$ ipython --no-banner

In [1]: import numpy as np

In [2]: np.set_printoptions(precision=2, suppress=True, linewidth=140)

In [3]: def tidy(a):
   ...:     return np.round(a, 2) + 0
   ...: 

In [4]: X = np.load("w.npy")

In [5]: X
Out[5]: 
array([[ 0., -1.],
       [-1.,  0.]])

In [6]: evals, vecs = np.linalg.eig(X)

In [7]: tidy(np.sort(np.linalg.eigvals(X.T)))
Out[7]: array([-1.,  1.])

In [8]: x = np.array([4, 1])

In [9]: 2 - np.linalg.matrix_rank(X - np.eye(2), tol=1e-8)
Out[9]: np.int64(1)

In [10]: [p for p in range(1, 25) if np.allclose(np.linalg.matrix_power(X, p), np.eye(2))]
Out[10]: [2, 4, 6, 8, 10, 12, 14, 16, 18, 20, 22, 24]

In [11]: print(tidy(np.abs(np.linalg.eigvals(X))))
[1. 1.]

In [12]: print(tidy(np.linalg.det(X)))
-1.0

In [13]: print(tidy(np.linalg.inv(X)))
[[ 0. -1.]
 [-1.  0.]]

In [14]: X.T @ (X @ x)
Out[14]: array([4., 1.])

In [15]: tidy(np.linalg.norm(x)), tidy(np.linalg.norm(X @ x))
Out[15]: (np.float64(4.12), np.float64(4.12))

In [16]: evals, vecs = np.linalg.eigh(X)

In [17]: evals.sum(), np.trace(X)
Out[17]: (np.float64(0.0), np.float64(0.0))

In [18]: tidy(np.linalg.eigvalsh(X @ X))
Out[18]: array([1., 1.])

In [19]: print((evals > 1e-8).sum(), (evals < -1e-8).sum())
1 1

In [20]: tidy(vecs.T @ vecs)
Out[20]: 
array([[1., 0.],
       [0., 1.]])

In [21]: evals
Out[21]: array([-1.,  1.])

In [22]: tidy(vecs @ np.diag(evals) @ vecs.T)
Out[22]: 
array([[ 0., -1.],
       [-1.,  0.]])

In [23]: arr = np.load("layer4.npy")

In [24]: print(arr)
[[7 1 3 4]
 [3 5 3 0]
 [0 5 0 3]
 [2 5 3 0]]

In [25]: th = np.radians(120)

In [26]: R = np.eye(4)

In [27]: R[3, 3] = R[0, 0] = np.cos(th)

In [28]: R[3, 0], R[0, 3] = -np.sin(th), np.sin(th)

In [29]: tidy(R)
Out[29]: 
array([[-0.5 ,  0.  ,  0.  ,  0.87],
       [ 0.  ,  1.  ,  0.  ,  0.  ],
       [ 0.  ,  0.  ,  1.  ,  0.  ],
       [-0.87,  0.  ,  0.  , -0.5 ]])

In [30]: other = arr @ R.T

In [31]: print(tidy(np.abs(other - arr).max(axis=0)))
[ 7.04  0.    0.   12.06]

In [32]: tidy(other)
Out[32]: 
array([[-0.04,  1.  ,  3.  , -8.06],
       [-1.5 ,  5.  ,  3.  , -2.6 ],
       [ 2.6 ,  5.  ,  0.  , -1.5 ],
       [-1.  ,  5.  ,  3.  , -1.73]])

In [33]: np.allclose(np.linalg.norm(arr, axis=1), np.linalg.norm(other, axis=1))
Out[33]: True

In [34]: tidy(np.linalg.svd(arr, compute_uv=False)), tidy(np.linalg.svd(other, compute_uv=False))
Out[34]: (array([11.68,  6.29,  3.72,  0.35]), array([11.68,  6.29,  3.72,  0.35]))

In [35]: O, vecs = np.linalg.qr(arr[:, :1])[0], np.linalg.qr(arr[:, 1:])[0]

In [36]: sig = np.linalg.svd(O.T @ vecs, compute_uv=False)

In [37]: tidy(np.degrees(np.arccos(sig.clip(0, 1))))
Out[37]: array([5.15])

In [38]: tidy(sig)
Out[38]: array([1.])

In [39]: print((sig > 0.9).sum())
1

In [40]: rng = np.random.default_rng(85259)

In [41]: labels = rng.permutation(4)

In [42]: labels
Out[42]: array([1, 2, 0, 3])

In [43]: other = arr[labels][:, labels]

In [44]: np.diag(other)
Out[44]: array([5, 0, 7, 0])

In [45]: tidy(np.linalg.det(other)), tidy(np.linalg.det(arr[labels]))
Out[45]: (np.float64(-96.0), np.float64(-96.0))
